$ ipython --no-banner

In [1]: import numpy as np

In [2]: np.set_printoptions(precision=2, suppress=True, linewidth=140)

In [3]: tidy = lambda a: np.round(a, 2) + 0

In [4]: m1 = np.load("mat.npy")

In [5]: print(m1)
[[ 3. -2.  0.  0.]
 [-2. -1. -2.  0.]
 [ 0. -2.  2. -2.]
 [ 0.  0. -2. -1.]]

In [6]: x0 = np.array([3, 0, 0, -3])

In [7]: rhs = m1 @ x0

In [8]: print(rhs)
[ 9. -6.  6.  3.]

In [9]: print(tidy(np.linalg.solve(m1, m1[:, 3])))
[0. 0. 0. 1.]

In [10]: print(tidy(np.linalg.solve(m1.T, m1[3])))
[0. 0. 0. 1.]

In [11]: print(tidy(np.linalg.solve(m1, rhs + m1[:, 2])))
[ 3.  0.  1. -3.]

In [12]: x0 = np.array([3, 3, 1, -3])

In [13]: rhs = m1 @ x0

In [14]: beta, lr = np.zeros(4), 1 / np.linalg.norm(m1, 2) ** 2

In [15]: for i in range(12):
    ...:     beta -= lr * m1.T @ (m1 @ beta - rhs)
    ...:     if i % 2 == 0: print(i, round(np.linalg.norm(m1 @ beta - rhs), 2))
    ...: 
0 6.44
2 4.69
4 3.76
6 3.05
8 2.48
10 2.01

In [16]: print(tidy(np.linalg.cond(m1)))
3.19

In [17]: print(tidy(beta))
[ 2.67  2.28  1.19 -1.96]

In [18]: M2 = np.array([[-9, -3, 1], [4, 5, -1]])

In [19]: Z = np.kron(M2, m1)

In [20]: print(Z)
[[-27.  18.  -0.  -0.  -9.   6.  -0.  -0.   3.  -2.   0.   0.]
 [ 18.   9.  18.  -0.   6.   3.   6.  -0.  -2.  -1.  -2.   0.]
 [ -0.  18. -18.  18.  -0.   6.  -6.   6.   0.  -2.   2.  -2.]
 [ -0.  -0.  18.   9.  -0.  -0.   6.   3.   0.   0.  -2.  -1.]
 [ 12.  -8.   0.   0.  15. -10.   0.   0.  -3.   2.  -0.  -0.]
 [ -8.  -4.  -8.   0. -10.  -5. -10.   0.   2.   1.   2.  -0.]
 [  0.  -8.   8.  -8.   0. -10.  10. -10.  -0.   2.  -2.   2.]
 [  0.   0.  -8.  -4.   0.   0. -10.  -5.  -0.  -0.   2.   1.]]

In [21]: M2 = np.array([[2], [0], [1], [1], [0], [2], [2]])

In [22]: Z = np.array([[0, 2, 1, 2, 1, -2, -1, 0, 0, -2, -2]])

In [23]: rng = np.random.default_rng(15762)

In [24]: F = M2 @ Z + 0.3 * rng.normal(size=(7, 11))

In [25]: print(tidy(F))
[[ 0.11  4.44  2.2   3.91  2.05 -3.71 -1.79  0.38  0.11 -3.92 -4.24]
 [ 0.33 -0.17  0.06 -0.12 -0.06  0.24 -0.18  0.11  0.01  0.   -0.18]
 [-0.48  2.18  1.44  2.51  1.46 -2.15 -0.64 -0.63  0.33 -1.38 -1.53]
 [ 0.05  1.66  1.17  1.95  1.08 -2.15 -1.37 -0.15 -0.23 -2.09 -2.14]
 [-0.25 -0.34  0.05  0.02  0.03 -0.09  0.1  -0.29  0.21  0.04  0.06]
 [ 0.21  4.15  2.33  4.03  1.68 -3.65 -2.02  0.46  0.23 -3.78 -4.1 ]
 [-0.36  4.22  2.04  3.32  2.24 -3.55 -2.2   0.38 -0.05 -3.8  -3.99]]

In [26]: M2 = np.array([[-1, -1, 2],
    ...:     [1, 1, 2],
    ...:     [1, 0, 1],
    ...:     [1, 0, 2],
    ...:     [-1, -1, 1],
    ...:     [0, -2, 1],
    ...:     [-2, 0, 1],
    ...:     [-1, -2, -2],
    ...:     [0, 2, 1],
    ...:     [-1, -1, 2],
    ...:     [-2, 0, 0]])

In [27]: print(np.vstack([F, M2.T]).shape)
(10, 11)

In [28]: print(np.linalg.matrix_rank(np.vstack([F, M2.T])))
10

In [29]: print(tidy(np.einsum("ij,ij->i", F, F)))
[94.55  0.3  25.27 24.62  0.33 90.54 86.09]

In [30]: M = np.array([[0, -3, -3, 2, 3, 2, 2, -1],
    ...:     [0, -1, 0, -1, -3, -2, -1, -2],
    ...:     [-2, -2, -1, -1, 3, 2, -1, 1]])

In [31]: print(M)
[[ 0 -3 -3  2  3  2  2 -1]
 [ 0 -1  0 -1 -3 -2 -1 -2]
 [-2 -2 -1 -1  3  2 -1  1]]

In [32]: # column 6 repeats column 3

In [33]: M2 = M / np.linalg.norm(M, axis=1, keepdims=True)

In [34]: C2 = M2 @ M2.T

In [35]: print(tidy(C2))
[[ 1.   -0.42  0.54]
 [-0.42  1.   -0.49]
 [ 0.54 -0.49  1.  ]]

In [36]: print((np.abs(C2) > 0.9).astype(int))
[[1 0 0]
 [0 1 0]
 [0 0 1]]

In [37]: print(tidy(np.linalg.norm(M2, axis=1)))
[1. 1. 1.]

In [38]: print(tidy(np.degrees(np.arccos(np.clip(C2[0, 1], -1, 1)))))
115.1

In [39]: E = np.loadtxt("dump.csv", delimiter=",")

In [40]: print(E)
[[0. 0. 0. 0. 1. 0. 0. 0.]
 [0. 0. 1. 0. 0. 0. 0. 0.]
 [0. 0. 0. 0. 0. 0. 1. 0.]
 [0. 1. 0. 0. 0. 0. 0. 0.]
 [0. 0. 0. 1. 0. 0. 0. 0.]
 [0. 0. 0. 0. 0. 1. 0. 0.]
 [1. 0. 0. 0. 0. 0. 0. 0.]
 [0. 0. 0. 0. 0. 0. 0. 1.]]

In [41]: u = np.array([-2, 1, -2, 1, -2, -1, -2, 2])

In [42]: M2 = E + np.outer(u, np.eye(8)[0])

In [43]: print(tidy(np.linalg.det(M2) / np.linalg.det(E)), tidy(1 + np.linalg.solve(E, u)[0]))
-1.0 -1.0

In [44]: print(np.linalg.matrix_rank(M2 - E))
1

In [45]: x0 = np.array([-9, 9, 1, 4, -8, -3, -8, -1])

In [46]: print(8 - np.linalg.matrix_rank(E - np.eye(8), tol=1e-8))
3

In [47]: print(tidy(np.linalg.det(E)))
-1.0

In [48]: print(tidy(np.linalg.norm(x0)), tidy(np.linalg.norm(E @ x0)))
17.8 17.8

In [49]: print([p for p in range(1, 25) if np.allclose(np.linalg.matrix_power(E, p), np.eye(8))])
[6, 12, 18, 24]

In [50]: print(tidy(np.linalg.inv(E)))
[[0. 0. 0. 0. 0. 0. 1. 0.]
 [0. 0. 0. 1. 0. 0. 0. 0.]
 [0. 1. 0. 0. 0. 0. 0. 0.]
 [0. 0. 0. 0. 1. 0. 0. 0.]
 [1. 0. 0. 0. 0. 0. 0. 0.]
 [0. 0. 0. 0. 0. 1. 0. 0.]
 [0. 0. 1. 0. 0. 0. 0. 0.]
 [0. 0. 0. 0. 0. 0. 0. 1.]]

In [51]: print(E.T @ (E @ x0))
[-9.  9.  1.  4. -8. -3. -8. -1.]

In [52]: ang = np.radians(30)

In [53]: Rm = np.eye(8)

In [54]: Rm[3, 3] = Rm[7, 7] = np.cos(ang)

In [55]: Rm[3, 7], Rm[7, 3] = -np.sin(ang), np.sin(ang)

In [56]: print(tidy(Rm))
[[ 1.    0.    0.    0.    0.    0.    0.    0.  ]
 [ 0.    1.    0.    0.    0.    0.    0.    0.  ]
 [ 0.    0.    1.    0.    0.    0.    0.    0.  ]
 [ 0.    0.    0.    0.87  0.    0.    0.   -0.5 ]
 [ 0.    0.    0.    0.    1.    0.    0.    0.  ]
 [ 0.    0.    0.    0.    0.    1.    0.    0.  ]
 [ 0.    0.    0.    0.    0.    0.    1.    0.  ]
 [ 0.    0.    0.    0.5   0.    0.    0.    0.87]]

In [57]: M2 = E @ Rm.T

In [58]: print(np.allclose(np.linalg.norm(E, axis=1), np.linalg.norm(M2, axis=1)))
True

In [59]: print(tidy(np.linalg.svd(E, compute_uv=False)), tidy(np.linalg.svd(M2, compute_uv=False)))
[1. 1. 1. 1. 1. 1. 1. 1.] [1. 1. 1. 1. 1. 1. 1. 1.]

In [60]: print(tidy(np.abs(M2 - E).max(axis=0)))
[0.  0.  0.  0.5 0.  0.  0.  0.5]

In [61]: x0 = np.array([2, -1, -1, -1, 1, 1, 2, -1])

In [62]: print(tidy(Rm @ x0))
[ 2.   -1.   -1.   -0.37  1.    1.    2.   -1.37]

In [63]: print(tidy(np.einsum("ij,j->i", Rm, x0)))
[ 2.   -1.   -1.   -0.37  1.    1.    2.   -1.37]

In [64]: print(Rm @ np.eye(8)[4])
[0. 0. 0. 0. 1. 0. 0. 0.]

In [65]: print(tidy(Rm @ (2 * x0)))
[ 4.   -2.   -2.   -0.73  2.    2.    4.   -2.73]

In [66]: x0 = np.array([5, -4, -5, -2, 4, 0, 1, -2])

In [67]: rhs = E @ x0

In [68]: beta, lr = np.zeros(8), 1 / np.linalg.norm(E, 2) ** 2

In [69]: for i in range(40):
    ...:     beta -= lr * E.T @ (E @ beta - rhs)
    ...:     if i % 10 == 0: print(i, round(np.linalg.norm(E @ beta - rhs), 2))
    ...: 
0 0.0
10 0.0
20 0.0
30 0.0

In [70]: print(tidy(np.linalg.cond(E)))
1.0

In [71]: print(beta)
[ 5. -4. -5. -2.  4.  0.  1. -2.]

In [72]: X = np.loadtxt("run19.csv", delimiter=",")

In [73]: print(tidy(X))
[[ 1.09  2.49  1.28]
 [-1.28  0.25  2.7 ]
 [ 2.    1.85 -1.25]
 [ 1.96  1.39 -1.8 ]
 [-1.56 -2.52 -0.45]
 [-1.03 -2.47 -1.36]
 [ 1.21 -0.35 -2.72]
 [ 1.98  2.01 -1.01]
 [-0.17  1.65  2.5 ]
 [ 0.33 -1.49 -2.58]
 [ 1.98  1.49 -1.7 ]
 [ 0.43  2.14  2.05]]

In [74]: C2 = np.cov(X, rowvar=False)

In [75]: print(tidy(X.std(axis=0)))
[1.28 1.74 1.89]

In [76]: arr = np.array([[4, 5, -3, -2], [3, -3, -2, -5], [-5, -3, 2, 5], [4, 4, 2, 62]])

In [77]: # column 3 is much longer than the rest

In [78]: M2 = arr / np.linalg.norm(arr, axis=1, keepdims=True)

In [79]: C2 = M2 @ M2.T

In [80]: print(tidy(np.linalg.norm(M2, axis=1)))
[1. 1. 1. 1.]

In [81]: print(np.argwhere(np.triu(np.abs(C2) > 0.95, 1)))
[]

In [82]: print((np.abs(C2) > 0.9).astype(int))
[[1 0 0 0]
 [0 1 0 0]
 [0 0 1 0]
 [0 0 0 1]]

In [83]: print(tidy(C2))
[[ 1.    0.26 -0.87 -0.21]
 [ 0.26  1.   -0.64 -0.74]
 [-0.87 -0.64  1.    0.57]
 [-0.21 -0.74  0.57  1.  ]]

In [84]: J = np.loadtxt("m.csv", delimiter=",")

In [85]: print(J)
[[0. 0. 0. 0. 1.]
 [0. 0. 0. 1. 0.]
 [0. 0. 1. 0. 0.]
 [1. 0. 0. 0. 0.]
 [0. 1. 0. 0. 0.]]

In [86]: # 2 groups of indices that never mix

In [87]: print(np.einsum("ij,ji->", J, J))
1.0

In [88]: print(tidy(np.linalg.det(J[::-1])))
-1.0

In [89]: print(tidy(np.linalg.det(2 * J)), tidy(np.linalg.det(J)))
-32.0 -1.0

In [90]: print(tidy(np.poly(J)))
[ 1. -1.  0.  0. -1.  1.]

In [91]: print(J.T @ J)
[[1. 0. 0. 0. 0.]
 [0. 1. 0. 0. 0.]
 [0. 0. 1. 0. 0.]
 [0. 0. 0. 1. 0.]
 [0. 0. 0. 0. 1.]]

In [92]: print(J[:, 3] @ J[:, 0])
0.0

In [93]: print(J @ J)
[[0. 1. 0. 0. 0.]
 [1. 0. 0. 0. 0.]
 [0. 0. 1. 0. 0.]
 [0. 0. 0. 0. 1.]
 [0. 0. 0. 1. 0.]]

In [94]: print(tidy(np.linalg.det(J)))
-1.0

In [95]: print((J != 0).astype(int))
[[0 0 0 0 1]
 [0 0 0 1 0]
 [0 0 1 0 0]
 [1 0 0 0 0]
 [0 1 0 0 0]]

In [96]: T = np.stack([J, -2 * J, J[::-1]])

In [97]: print(T.sum(axis=0))
[[ 0.  1.  0.  0. -1.]
 [ 1.  0.  0. -1.  0.]
 [ 0.  0.  0.  0.  0.]
 [-1.  0.  0.  1.  0.]
 [ 0. -1.  0.  0.  1.]]

In [98]: print(tidy(np.linalg.det(T)))
[-1. 32. -1.]

In [99]: print(np.einsum("bij,cij->bc", T, T))
[[  5. -10.   1.]
 [-10.  20.  -2.]
 [  1.  -2.   5.]]

In [100]: print(T.shape)
(3, 5, 5)

In [101]: print(np.linalg.matrix_rank(T.reshape(3, -1)))
2

In [102]: print(tidy(np.linalg.norm(T, axis=(1, 2))))
[2.24 4.47 2.24]

In [103]: print(np.linalg.matrix_rank(T))
[5 5 5]

In [104]: data = np.load("data.npy")

In [105]: print(data)
[[ 1.4 -0.2  0.4  1.7  0.  -0.1  1.1 -0.4 -0.6 -2.   0.8]
 [ 0.4 -0.7  0.9 -0.5  0.5 -0.6 -0.4  1.5 -1.8  0.6  1.3]
 [-1.5  1.3  1.1  0.1 -0.6  1.2  0.   1.  -0.3  0.7  1.2]]

In [106]: C2 = data.T @ data

In [107]: print(np.allclose(C2, C2.T))
True

In [108]: print(np.linalg.matrix_rank(C2))
3

In [109]: print(tidy(np.diag(C2)))
[4.37 2.22 2.18 3.15 0.61 1.81 1.37 3.41 3.69 4.85 3.77]

In [110]: print(np.linalg.cond(F) > 100)
False

In [111]: print(np.linalg.matrix_rank(F, rtol=0.1))
1

In [112]: print(np.argsort(-np.linalg.norm(F, axis=0).round(6), kind="stable")[:3])
[ 1 10  3]

In [113]: ang = np.radians(72)

In [114]: Rm = np.eye(11)

In [115]: Rm[9, 9] = Rm[2, 2] = np.cos(ang)

In [116]: Rm[9, 2], Rm[2, 9] = -np.sin(ang), np.sin(ang)

In [117]: print(tidy(Rm))
[[ 1.    0.    0.    0.    0.    0.    0.    0.    0.    0.    0.  ]
 [ 0.    1.    0.    0.    0.    0.    0.    0.    0.    0.    0.  ]
 [ 0.    0.    0.31  0.    0.    0.    0.    0.    0.    0.95  0.  ]
 [ 0.    0.    0.    1.    0.    0.    0.    0.    0.    0.    0.  ]
 [ 0.    0.    0.    0.    1.    0.    0.    0.    0.    0.    0.  ]
 [ 0.    0.    0.    0.    0.    1.    0.    0.    0.    0.    0.  ]
 [ 0.    0.    0.    0.    0.    0.    1.    0.    0.    0.    0.  ]
 [ 0.    0.    0.    0.    0.    0.    0.    1.    0.    0.    0.  ]
 [ 0.    0.    0.    0.    0.    0.    0.    0.    1.    0.    0.  ]
 [ 0.    0.   -0.95  0.    0.    0.    0.    0.    0.    0.31  0.  ]
 [ 0.    0.    0.    0.    0.    0.    0.    0.    0.    0.    1.  ]]

In [118]: M2 = data @ Rm.T

In [119]: print(tidy(np.abs(M2 - data).max(axis=0)))
[0.   0.   2.18 0.   0.   0.   0.   0.   0.   1.53 0.  ]

In [120]: print(np.allclose(np.linalg.norm(data, axis=1), np.linalg.norm(M2, axis=1)))
True

In [121]: print(np.allclose(data @ data.T, M2 @ M2.T))
True
